In [1]: import numpy as np

In [2]: np.set_printoptions(precision=2, suppress=True, linewidth=100)

In [3]: def tidy(a):
   ...:     return np.round(a, 2) + 0
   ...: 

In [4]: K = np.load("x.npy")

In [5]: K
Out[5]: 
array([[ 2,  2,  2,  2,  2,  2,  2,  2],
       [ 2,  4,  4,  4,  4,  4,  4,  4],
       [ 2,  4,  6,  6,  6,  6,  6,  6],
       [ 2,  4,  6,  8,  8,  8,  8,  8],
       [ 2,  4,  6,  8, 10, 10, 10, 10],
       [ 2,  4,  6,  8, 10, 12, 12, 12],
       [ 2,  4,  6,  8, 10, 12, 14, 14],
       [ 2,  4,  6,  8, 10, 12, 14, 16]])

In [6]: ev, evecs = np.linalg.eigh(K)

In [7]: tidy(evecs.T @ evecs)
Out[7]: 
array([[1., 0., 0., 0., 0., 0., 0., 0.],
       [0., 1., 0., 0., 0., 0., 0., 0.],
       [0., 0., 1., 0., 0., 0., 0., 0.],
       [0., 0., 0., 1., 0., 0., 0., 0.],
       [0., 0., 0., 0., 1., 0., 0., 0.],
       [0., 0., 0., 0., 0., 1., 0., 0.],
       [0., 0., 0., 0., 0., 0., 1., 0.],
       [0., 0., 0., 0., 0., 0., 0., 1.]])

In [8]: print(tidy(ev))
[ 0.52  0.58  0.69  0.92  1.38  2.52  6.68 58.73]

In [9]: tidy(np.linalg.eigvalsh(K + 2 * np.eye(8)))
Out[9]: array([ 2.52,  2.58,  2.69,  2.92,  3.38,  4.52,  8.68, 60.73])

In [10]: (ev > 1e-8).sum(), (ev < -1e-8).sum()
Out[10]: (np.int64(8), np.int64(0))

In [11]: np.unique(ev.round(6) + 0, return_counts=True)[1]
Out[11]: array([1, 1, 1, 1, 1, 1, 1, 1])

In [12]: print(np.abs(evecs[:, -1]).round(6).argmax())
7

In [13]: mat = np.array([[-1.0, -3.0, 0.0, 0.0, 0.0],
    ...:     [-3.0, 3.0, -3.0, 0.0, 0.0],
    ...:     [0.0, -3.0, 0.0, -3.0, 0.0],
    ...:     [0.0, 0.0, -3.0, 2.0, -3.0],
    ...:     [0.0, 0.0, 0.0, -3.0, -3.0]])

In [14]: q, evecs = np.linalg.qr(mat[:, :1])[0], np.linalg.qr(mat[:, 1:])[0]

In [15]: sig = np.linalg.svd(q.T @ evecs, compute_uv=False)

In [16]: print((sig > 0.9).sum())
0

In [17]: tidy(np.linalg.norm(q @ q.T - evecs @ evecs.T, 2))
Out[17]: np.float64(1.0)
